$ ipython --no-banner

In [1]: import numpy as np

In [2]: import numpy.linalg as la

In [3]: np.set_printoptions(suppress=True, linewidth=160)

In [4]: rd = lambda a: np.round(a, 2) + 0

In [5]: data = np.loadtxt("case16.csv", delimiter=",")

In [6]: data
Out[6]: 
array([[-3.,  0.,  0.,  0.,  0.,  0.,  0.,  0.,  0.],
       [ 0.,  1.,  6.,  4.,  2.,  6.,  4.,  6.,  0.],
       [ 0.,  6.,  6.,  6.,  3.,  9.,  6.,  9.,  0.],
       [ 0.,  4.,  6.,  1.,  2.,  6.,  4.,  6.,  0.],
       [ 0.,  2.,  3.,  2., -2.,  3.,  2.,  3.,  0.],
       [ 0.,  6.,  9.,  6.,  3.,  6.,  6.,  9.,  0.],
       [ 0.,  4.,  6.,  4.,  2.,  6.,  1.,  6.,  0.],
       [ 0.,  6.,  9.,  6.,  3.,  9.,  6.,  6.,  0.],
       [ 0.,  0.,  0.,  0.,  0.,  0.,  0.,  0., -3.]])

In [7]: rd(np.sort(la.eigvals(data).real))
Out[7]: array([-3., -3., -3., -3., -3., -3., -3., -3., 37.])

In [8]: (la.matrix_power((data != 0) + (data.T != 0) + np.eye(9), 9) > 0).astype(int)
Out[8]: 
array([[1, 0, 0, 0, 0, 0, 0, 0, 0],
       [0, 1, 1, 1, 1, 1, 1, 1, 0],
       [0, 1, 1, 1, 1, 1, 1, 1, 0],
       [0, 1, 1, 1, 1, 1, 1, 1, 0],
       [0, 1, 1, 1, 1, 1, 1, 1, 0],
       [0, 1, 1, 1, 1, 1, 1, 1, 0],
       [0, 1, 1, 1, 1, 1, 1, 1, 0],
       [0, 1, 1, 1, 1, 1, 1, 1, 0],
       [0, 0, 0, 0, 0, 0, 0, 0, 1]])

In [9]: rd(la.det(data))
Out[9]: np.float64(242757.0)

In [10]: (data != 0).astype(int)
Out[10]: 
array([[1, 0, 0, 0, 0, 0, 0, 0, 0],
       [0, 1, 1, 1, 1, 1, 1, 1, 0],
       [0, 1, 1, 1, 1, 1, 1, 1, 0],
       [0, 1, 1, 1, 1, 1, 1, 1, 0],
       [0, 1, 1, 1, 1, 1, 1, 1, 0],
       [0, 1, 1, 1, 1, 1, 1, 1, 0],
       [0, 1, 1, 1, 1, 1, 1, 1, 0],
       [0, 1, 1, 1, 1, 1, 1, 1, 0],
       [0, 0, 0, 0, 0, 0, 0, 0, 1]])

In [11]: M = np.load("layer2.npy")

In [12]: M
Out[12]: 
array([[0, 0, 0, 0, 0, 0, 0, 1, 1],
       [0, 0, 0, 0, 0, 1, 0, 0, 1],
       [0, 0, 0, 0, 0, 0, 1, 1, 0],
       [0, 0, 0, 0, 0, 1, 1, 0, 0],
       [0, 0, 0, 0, 0, 0, 1, 0, 1],
       [0, 1, 0, 1, 0, 0, 0, 0, 0],
       [0, 0, 1, 1, 1, 0, 0, 0, 0],
       [1, 0, 1, 0, 0, 0, 0, 0, 0],
       [1, 1, 0, 0, 1, 0, 0, 0, 0]])

In [13]: np.all(la.eigvalsh(M) > 0)
Out[13]: np.False_

In [14]: U, sig, vt = la.svd(M)

In [15]: V = vt[:(sig > 1e-8).sum()]

In [16]: rng = np.random.default_rng(51)

In [17]: vec = M[0] + 4 * M[8] + rng.integers(2) * np.eye(9)[7]

In [18]: vec
Out[18]: array([4., 4., 0., 0., 4., 0., 0., 1., 1.])

In [19]: rd(la.norm(vec - V.T @ V @ vec))
Out[19]: np.float64(0.0)

In [20]: rd(V.T @ V)
Out[20]: 
array([[ 0.75,  0.25,  0.25, -0.25,  0.  ,  0.  ,  0.  ,  0.  ,  0.  ],
       [ 0.25,  0.75, -0.25,  0.25,  0.  ,  0.  ,  0.  ,  0.  ,  0.  ],
       [ 0.25, -0.25,  0.75,  0.25,  0.  ,  0.  ,  0.  ,  0.  ,  0.  ],
       [-0.25,  0.25,  0.25,  0.75,  0.  ,  0.  ,  0.  ,  0.  ,  0.  ],
       [ 0.  ,  0.  ,  0.  ,  0.  ,  1.  ,  0.  ,  0.  ,  0.  ,  0.  ],
       [ 0.  ,  0.  ,  0.  ,  0.  ,  0.  ,  1.  ,  0.  ,  0.  ,  0.  ],
       [ 0.  ,  0.  ,  0.  ,  0.  ,  0.  ,  0.  ,  1.  ,  0.  ,  0.  ],
       [ 0.  ,  0.  ,  0.  ,  0.  ,  0.  ,  0.  ,  0.  ,  1.  ,  0.  ],
       [ 0.  ,  0.  ,  0.  ,  0.  ,  0.  ,  0.  ,  0.  ,  0.  ,  1.  ]])

In [21]: la.matrix_rank(np.vstack([M, vec]))
Out[21]: np.int64(8)

In [22]: rank = la.matrix_rank(M)

In [23]: rank
Out[23]: np.int64(8)

In [24]: null = la.svd(M)[2][rank:].T

In [25]: [int(la.matrix_rank(M[:i])) for i in range(1, len(M) + 1)]
Out[25]: [1, 2, 3, 3, 4, 5, 6, 7, 8]

In [26]: la.matrix_rank(M.T @ M), la.matrix_rank(M @ M.T)
Out[26]: (np.int64(8), np.int64(8))

In [27]: [int(la.matrix_rank(np.delete(M, i, axis=0))) for i in range(9)]
Out[27]: [8, 8, 8, 8, 7, 7, 7, 7, 7]

In [28]: [int(la.matrix_rank(M[:, :j + 1])) for j in range(9)]
Out[28]: [1, 2, 3, 3, 4, 5, 6, 7, 8]

In [29]: np.allclose(M @ null, 0)
Out[29]: True

In [30]: F = np.load("test10.npy")

In [31]: F
Out[31]: 
array([[-1,  0,  2],
       [-1,  2,  0],
       [-1, -3,  0],
       [ 1,  2, -2],
       [-2,  1,  2]])

In [32]: hat = F @ la.solve(F.T @ F, F.T)

In [33]: np.trace(hat)
Out[33]: np.float64(3.0)

In [34]: np.allclose(hat @ hat, hat)
Out[34]: True

In [35]: la.matrix_rank(np.eye(5) - hat)
Out[35]: np.int64(2)

In [36]: rd(hat @ F[:, 0])
Out[36]: array([-1., -1., -1.,  1., -2.])

In [37]: rd((np.eye(5) - hat) @ F)
Out[37]: 
array([[0., 0., 0.],
       [0., 0., 0.],
       [0., 0., 0.],
       [0., 0., 0.],
       [0., 0., 0.]])

In [38]: t = np.radians(15)

In [39]: Rm = np.eye(3)

In [40]: Rm[0, 0] = Rm[2, 2] = np.cos(t)

In [41]: Rm[0, 2], Rm[2, 0] = -np.sin(t), np.sin(t)

In [42]: rd(Rm)
Out[42]: 
array([[ 0.97,  0.  , -0.26],
       [ 0.  ,  1.  ,  0.  ],
       [ 0.26,  0.  ,  0.97]])

In [43]: B = F @ Rm.T

In [44]: rd(la.det(Rm)), rd(np.trace(Rm))
Out[44]: (np.float64(1.0), np.float64(2.93))

In [45]: np.allclose(la.norm(F, axis=1), la.norm(B, axis=1))
Out[45]: True

In [46]: np.allclose(F @ F.T, B @ B.T)
Out[46]: True

In [47]: rd(B)
Out[47]: 
array([[-1.48,  0.  ,  1.67],
       [-0.97,  2.  , -0.26],
       [-0.97, -3.  , -0.26],
       [ 1.48,  2.  , -1.67],
       [-2.45,  1.  ,  1.41]])

In [48]: Q, Rm = la.qr(F)

In [49]: rd(Rm)
Out[49]: 
array([[ 2.83,  0.35, -2.83],
       [ 0.  , -4.23,  0.24],
       [ 0.  ,  0.  ,  1.99]])

In [50]: rd(Q)
Out[50]: 
array([[-0.35, -0.03,  0.51],
       [-0.35, -0.5 , -0.44],
       [-0.35,  0.68, -0.58],
       [ 0.35, -0.44, -0.45],
       [-0.71, -0.3 ,  0.04]])

In [51]: rd(Q.T @ Q)
Out[51]: 
array([[1., 0., 0.],
       [0., 1., 0.],
       [0., 0., 1.]])

In [52]: J = np.loadtxt("sample17.csv", delimiter=",")

In [53]: J
Out[53]: 
array([[ 0.45, -0.95, -0.41,  0.88,  0.99, -0.71,  0.74],
       [ 1.  ,  0.99,  1.  , -0.99,  0.99, -1.  , -0.75],
       [ 0.97,  0.94,  1.  , -1.  ,  0.95, -1.  , -0.99],
       [-1.  , -0.83, -0.94, -0.98, -0.99,  0.99, -1.  ],
       [ 0.95, -0.97, -0.49,  1.  ,  0.95,  0.87,  1.  ],
       [ 0.54,  0.65, -0.93,  0.86, -0.84,  0.54,  0.98],
       [-0.7 , -0.97, -0.68,  1.  , -0.49,  1.  ,  0.94],
       [ 0.71,  0.95, -0.65, -0.48, -0.8 , -0.65,  0.73],
       [ 0.95, -0.89,  0.9 ,  0.74,  1.  , -0.93,  0.5 ],
       [ 1.  , -0.85,  1.  ,  0.19,  1.  , -0.99, -0.62],
       [-0.66, -0.43, -0.85,  0.42, -0.28,  0.46,  0.37],
       [ 0.73,  0.87, -0.85,  0.61, -0.85,  0.12,  0.96]])

In [54]: t = np.radians(120)

In [55]: Rm = np.eye(7)

In [56]: Rm[4, 4] = Rm[0, 0] = np.cos(t)

In [57]: Rm[4, 0], Rm[0, 4] = -np.sin(t), np.sin(t)

In [58]: rd(Rm)
Out[58]: 
array([[-0.5 ,  0.  ,  0.  ,  0.  ,  0.87,  0.  ,  0.  ],
       [ 0.  ,  1.  ,  0.  ,  0.  ,  0.  ,  0.  ,  0.  ],
       [ 0.  ,  0.  ,  1.  ,  0.  ,  0.  ,  0.  ,  0.  ],
       [ 0.  ,  0.  ,  0.  ,  1.  ,  0.  ,  0.  ,  0.  ],
       [-0.87,  0.  ,  0.  ,  0.  , -0.5 ,  0.  ,  0.  ],
       [ 0.  ,  0.  ,  0.  ,  0.  ,  0.  ,  1.  ,  0.  ],
       [ 0.  ,  0.  ,  0.  ,  0.  ,  0.  ,  0.  ,  1.  ]])

In [59]: B = J @ Rm.T

In [60]: np.allclose(la.norm(J, axis=1), la.norm(B, axis=1))
Out[60]: True

In [61]: K = np.loadtxt("a.csv", delimiter=",")

In [62]: rd(K)
Out[62]: 
array([[ 0.16,  0.4 ,  0.15, -0.52, -0.72,  0.09],
       [ 0.69,  0.52, -0.28, -0.04,  0.41, -0.08],
       [-0.06,  0.48,  0.23,  0.79, -0.25,  0.12],
       [ 0.53, -0.5 , -0.26,  0.31, -0.48, -0.28],
       [ 0.13,  0.  ,  0.7 , -0.05,  0.13, -0.68],
       [-0.44,  0.29, -0.53,  0.  , -0.12, -0.65]])

In [63]: Q, V = la.qr(K[:, :3])[0], la.qr(K[:, 3:])[0]

In [64]: sig = la.svd(Q.T @ V, compute_uv=False)

In [65]: (sig > 0.9).sum()
Out[65]: np.int64(0)

In [66]: rd(sig)
Out[66]: array([0., 0., 0.])

In [67]: rd(la.norm(Q @ Q.T - V @ V.T, 2))
Out[67]: np.float64(1.0)
